% python3 -q
>>> import numpy as np
>>> import numpy.linalg as la
>>> np.set_printoptions(precision=3, suppress=True, linewidth=140, floatmode="fixed")
>>> data = np.load("arr.npy")
>>> data
array([[ 1,  0,  1,  0,  1,  0],
       [ 3, -1,  3, -1,  3, -1],
       [ 0, -3,  0, -3,  0, -3],
       [ 1,  0,  1,  0,  1,  0],
       [ 3, -1,  3, -1,  3, -1],
       [ 0, -3,  0, -3,  0, -3]])
>>> r = la.matrix_rank(data)
>>> r
np.int64(2)
>>> N = la.svd(data)[2][r:].T
>>> [int(la.matrix_rank(np.delete(data, i, axis=0))) for i in range(6)]
[2, 2, 2, 2, 2, 2]
>>> la.matrix_rank(data.T @ data), la.matrix_rank(data @ data.T)
(np.int64(2), np.int64(2))
>>> U, s, VT = la.svd(data)
>>> evecs = VT[:(s > 1e-8).sum()]
>>> rng = np.random.default_rng(970)
>>> vec = data[2] + 3 * data[0] + rng.integers(2) * np.eye(6)[3]
>>> vec
array([ 3.000, -3.000,  3.000, -3.000,  3.000, -3.000])
>>> round(float(la.norm(vec - evecs.T @ evecs @ vec)), 3)
0.0
>>> la.matrix_rank(np.vstack([data, vec]))
np.int64(2)
>>> np.round(evecs.T @ evecs, 3) + 0
array([[0.333, 0.000, 0.333, 0.000, 0.333, 0.000],
       [0.000, 0.333, 0.000, 0.333, 0.000, 0.333],
       [0.333, 0.000, 0.333, 0.000, 0.333, 0.000],
       [0.000, 0.333, 0.000, 0.333, 0.000, 0.333],
       [0.333, 0.000, 0.333, 0.000, 0.333, 0.000],
       [0.000, 0.333, 0.000, 0.333, 0.000, 0.333]])
>>> np.allclose(evecs.T @ evecs @ vec, vec)
True
>>> m1 = np.load("layer16.npy")
>>> m1
array([[10, 16, 10,  3, 10],
       [16, 18, 11, 11, 16],
       [10, 11,  4, 16,  5],
       [ 3, 11, 16, 18, 11],
       [10, 16,  5, 11,  6]])
>>> z = rng.permutation(5)
>>> z
array([4, 0, 2, 1, 3])
>>> Y = m1[z][:, z]
>>> np.trace(Y)
np.int64(56)
>>> np.allclose(Y, m1)
False
>>> np.sort(np.abs(la.eigvals(Y)))
array([ 0.953,  4.809, 10.936, 14.412, 56.380])
>>> np.diag(Y)
array([ 6, 10,  4, 18, 18])
>>> Y
array([[ 6, 10,  5, 16, 11],
       [10, 10, 10, 16,  3],
       [ 5, 10,  4, 11, 16],
       [16, 16, 11, 18, 11],
       [11,  3, 16, 11, 18]])
>>> Y = m1 / np.sqrt((m1 ** 2).mean(axis=1, keepdims=True))
>>> la.norm(Y, axis=1)
array([2.236, 2.236, 2.236, 2.236, 2.236])
>>> la.matrix_rank(Y) == la.matrix_rank(m1)
np.True_
>>> evals, evecs = la.eigh(m1)
>>> vec = np.array([1, 6, 2, 7, 4])
>>> np.abs(m1).sum(axis=1).max(), np.round(np.abs(evals).max(), 3)
(np.int64(72), np.float64(56.38))
>>> vec @ m1 @ vec
np.int64(5106)
>>> np.round(vec @ m1 @ vec / (vec @ vec), 3), round(evals[0], 3), np.round(evals[-1], 3)
(np.float64(48.17), np.float64(-10.936), np.float64(56.38))
>>> la.eigvalsh(m1[1:, 1:])
array([-9.209, -2.529,  9.609, 48.130])
>>> (np.sign(evecs[:, -1].round(6)) == np.sign(evecs[0, -1].round(6))).astype(int)
array([1, 1, 1, 1, 1])
>>> np.einsum("ii->", m1)
np.int64(56)
>>> np.poly(m1)
array([     1.000,    -56.000,   -197.000,   9308.000,  34090.000, -40704.000])
>>> np.kron(np.eye(2, dtype=int), m1)
array([[10, 16, 10,  3, 10,  0,  0,  0,  0,  0],
       [16, 18, 11, 11, 16,  0,  0,  0,  0,  0],
       [10, 11,  4, 16,  5,  0,  0,  0,  0,  0],
       [ 3, 11, 16, 18, 11,  0,  0,  0,  0,  0],
       [10, 16,  5, 11,  6,  0,  0,  0,  0,  0],
       [ 0,  0,  0,  0,  0, 10, 16, 10,  3, 10],
       [ 0,  0,  0,  0,  0, 16, 18, 11, 11, 16],
       [ 0,  0,  0,  0,  0, 10, 11,  4, 16,  5],
       [ 0,  0,  0,  0,  0,  3, 11, 16, 18, 11],
       [ 0,  0,  0,  0,  0, 10, 16,  5, 11,  6]])
>>> np.einsum("ij,ji->", m1, m1)
np.int64(3530)
>>> round(la.det(m1.T), 3)
np.float64(40704.0)
>>> la.eigvals(m1)
array([ 56.380,  14.412, -10.936,   0.953,  -4.809])
>>> round(float(la.eigvals(m1).sum().real), 3)
56.0
>>> round(la.eigvalsh(m1).min(), 3)
np.float64(-10.936)
>>> X = np.load("w.npy")
>>> X
array([[ 2.000,  2.000, -1.000,  1.000, -1.000, -2.000,  1.000,  0.000,  0.000,  0.000,  0.000,  0.000,  0.000,  0.000],
       [-1.000, -2.000,  1.000,  2.000, -2.000,  0.000, -2.000, -1.000,  0.000,  0.000,  0.000,  0.000,  0.000,  0.000],
       [ 1.000, -2.000, -2.000,  2.000,  1.000,  2.000, -1.000, -1.000,  0.000,  0.000,  0.000,  0.000,  0.000,  0.000],
       [ 0.000, -2.000,  1.000,  2.000,  1.000,  2.000, -1.000,  2.000,  0.000,  0.000,  0.000,  0.000,  0.000,  0.000],
       [ 1.000,  2.000, -2.000,  2.000, -1.000,  0.000,  2.000, -2.000,  0.000,  0.000,  0.000,  0.000,  0.000,  0.000],
       [-2.000, -2.000,  0.000,  2.000,  0.000,  2.000, -1.000,  2.000,  0.000,  0.000,  0.000,  0.000,  0.000,  0.000],
       [-2.000,  2.000,  0.000,  1.000,  2.000,  1.000,  0.000,  1.000,  0.000,  0.000,  0.000,  0.000,  0.000,  0.000],
       [ 1.000,  1.000, -2.000,  0.000,  2.000, -1.000, -2.000, -2.000,  0.000,  0.000,  0.000,  0.000,  0.000,  0.000],
       [ 0.000,  0.000,  0.000,  0.000,  0.000,  0.000,  0.000,  0.000,  5.000,  7.000, -6.000,  6.000,  3.000,  5.000],
       [ 0.000,  0.000,  0.000,  0.000,  0.000,  0.000,  0.000,  0.000,  5.000, -9.000,  4.000, -1.000,  1.000, -8.000],
       [ 0.000,  0.000,  0.000,  0.000,  0.000,  0.000,  0.000,  0.000,  1.000,  8.000, -4.000, -6.000, -7.000,  7.000],
       [ 0.000,  0.000,  0.000,  0.000,  0.000,  0.000,  0.000,  0.000,  5.000,  3.000, -3.000,  5.000, -5.000,  5.000],
       [ 0.000,  0.000,  0.000,  0.000,  0.000,  0.000,  0.000,  0.000, -9.000,  3.000,  5.000,  7.000,  5.000,  3.000],
       [ 0.000,  0.000,  0.000,  0.000,  0.000,  0.000,  0.000,  0.000,  7.000, -2.000, -8.000, -1.000,  2.000, -1.000]])
>>> z = rng.permutation(14)
>>> z
array([ 4,  2, 12, 11, 10,  0,  6,  3,  5,  8, 13,  1,  9,  7])
>>> Y = X[z][:, z]
>>> np.allclose(Y, X)
False
>>> np.trace(Y)
np.float64(0.0)
